% python3 -q
>>> import numpy as np
>>> np.set_printoptions(precision=2, suppress=True, linewidth=100, sign=" ")
>>> f = np.array([7, 9, 2, 6, 4, 9, -9, 8, 5, 9, 2])
>>> W0 = -3 * np.eye(11) + np.outer(f, f)
>>> W0
array([[ 46.,  63.,  14.,  42.,  28.,  63., -63.,  56.,  35.,  63.,  14.],
       [ 63.,  78.,  18.,  54.,  36.,  81., -81.,  72.,  45.,  81.,  18.],
       [ 14.,  18.,   1.,  12.,   8.,  18., -18.,  16.,  10.,  18.,   4.],
       [ 42.,  54.,  12.,  33.,  24.,  54., -54.,  48.,  30.,  54.,  12.],
       [ 28.,  36.,   8.,  24.,  13.,  36., -36.,  32.,  20.,  36.,   8.],
       [ 63.,  81.,  18.,  54.,  36.,  78., -81.,  72.,  45.,  81.,  18.],
       [-63., -81., -18., -54., -36., -81.,  78., -72., -45., -81., -18.],
       [ 56.,  72.,  16.,  48.,  32.,  72., -72.,  61.,  40.,  72.,  16.],
       [ 35.,  45.,  10.,  30.,  20.,  45., -45.,  40.,  22.,  45.,  10.],
       [ 63.,  81.,  18.,  54.,  36.,  81., -81.,  72.,  45.,  78.,  18.],
       [ 14.,  18.,   4.,  12.,   8.,  18., -18.,  16.,  10.,  18.,   1.]])
>>> # symmetric, so the eigenvalues are real
>>> other = np.linalg.inv(W0)
>>> (np.abs(other) > 1e-9).astype(int)
array([[ 1,  1,  1,  1,  1,  1,  1,  1,  1,  1,  1],
       [ 1,  1,  1,  1,  1,  1,  1,  1,  1,  1,  1],
       [ 1,  1,  1,  1,  1,  1,  1,  1,  1,  1,  1],
       [ 1,  1,  1,  1,  1,  1,  1,  1,  1,  1,  1],
       [ 1,  1,  1,  1,  1,  1,  1,  1,  1,  1,  1],
       [ 1,  1,  1,  1,  1,  1,  1,  1,  1,  1,  1],
       [ 1,  1,  1,  1,  1,  1,  1,  1,  1,  1,  1],
       [ 1,  1,  1,  1,  1,  1,  1,  1,  1,  1,  1],
       [ 1,  1,  1,  1,  1,  1,  1,  1,  1,  1,  1],
       [ 1,  1,  1,  1,  1,  1,  1,  1,  1,  1,  1],
       [ 1,  1,  1,  1,  1,  1,  1,  1,  1,  1,  1]])
>>> np.linalg.inv(other)
array([[ 46.,  63.,  14.,  42.,  28.,  63., -63.,  56.,  35.,  63.,  14.],
       [ 63.,  78.,  18.,  54.,  36.,  81., -81.,  72.,  45.,  81.,  18.],
       [ 14.,  18.,   1.,  12.,   8.,  18., -18.,  16.,  10.,  18.,   4.],
       [ 42.,  54.,  12.,  33.,  24.,  54., -54.,  48.,  30.,  54.,  12.],
       [ 28.,  36.,   8.,  24.,  13.,  36., -36.,  32.,  20.,  36.,   8.],
       [ 63.,  81.,  18.,  54.,  36.,  78., -81.,  72.,  45.,  81.,  18.],
       [-63., -81., -18., -54., -36., -81.,  78., -72., -45., -81., -18.],
       [ 56.,  72.,  16.,  48.,  32.,  72., -72.,  61.,  40.,  72.,  16.],
       [ 35.,  45.,  10.,  30.,  20.,  45., -45.,  40.,  22.,  45.,  10.],
       [ 63.,  81.,  18.,  54.,  36.,  81., -81.,  72.,  45.,  78.,  18.],
       [ 14.,  18.,   4.,  12.,   8.,  18., -18.,  16.,  10.,  18.,   1.]])
>>> round(float(np.linalg.slogdet(W0)[0]), 2)
1.0
>>> np.round(W0 @ other, 2) + 0
array([[ 1.,  0.,  0.,  0.,  0.,  0.,  0.,  0.,  0.,  0.,  0.],
       [ 0.,  1.,  0.,  0.,  0.,  0.,  0.,  0.,  0.,  0.,  0.],
       [ 0.,  0.,  1.,  0.,  0.,  0.,  0.,  0.,  0.,  0.,  0.],
       [ 0.,  0.,  0.,  1.,  0.,  0.,  0.,  0.,  0.,  0.,  0.],
       [ 0.,  0.,  0.,  0.,  1.,  0.,  0.,  0.,  0.,  0.,  0.],
       [ 0.,  0.,  0.,  0.,  0.,  1.,  0.,  0.,  0.,  0.,  0.],
       [ 0.,  0.,  0.,  0.,  0.,  0.,  1.,  0.,  0.,  0.,  0.],
       [ 0.,  0.,  0.,  0.,  0.,  0.,  0.,  1.,  0.,  0.,  0.],
       [ 0.,  0.,  0.,  0.,  0.,  0.,  0.,  0.,  1.,  0.,  0.],
       [ 0.,  0.,  0.,  0.,  0.,  0.,  0.,  0.,  0.,  1.,  0.],
       [ 0.,  0.,  0.,  0.,  0.,  0.,  0.,  0.,  0.,  0.,  1.]])
>>> np.allclose(other, W0.T)
False
>>> other.round(2) + 0
array([[-0.3 ,  0.04,  0.01,  0.03,  0.02,  0.04, -0.04,  0.04,  0.02,  0.04,  0.01],
       [ 0.04, -0.28,  0.01,  0.03,  0.02,  0.05, -0.05,  0.05,  0.03,  0.05,  0.01],
       [ 0.01,  0.01, -0.33,  0.01,  0.01,  0.01, -0.01,  0.01,  0.01,  0.01,  0.  ],
       [ 0.03,  0.03,  0.01, -0.31,  0.02,  0.03, -0.03,  0.03,  0.02,  0.03,  0.01],
       [ 0.02,  0.02,  0.01,  0.02, -0.32,  0.02, -0.02,  0.02,  0.01,  0.02,  0.01],
       [ 0.04,  0.05,  0.01,  0.03,  0.02, -0.28, -0.05,  0.05,  0.03,  0.05,  0.01],
       [-0.04, -0.05, -0.01, -0.03, -0.02, -0.05, -0.28, -0.05, -0.03, -0.05, -0.01],
       [ 0.04,  0.05,  0.01,  0.03,  0.02,  0.05, -0.05, -0.29,  0.03,  0.05,  0.01],
       [ 0.02,  0.03,  0.01,  0.02,  0.01,  0.03, -0.03,  0.03, -0.32,  0.03,  0.01],
       [ 0.04,  0.05,  0.01,  0.03,  0.02,  0.05, -0.05,  0.05,  0.03, -0.28,  0.01],
       [ 0.01,  0.01,  0.  ,  0.01,  0.01,  0.01, -0.01,  0.01,  0.01,  0.01, -0.33]])
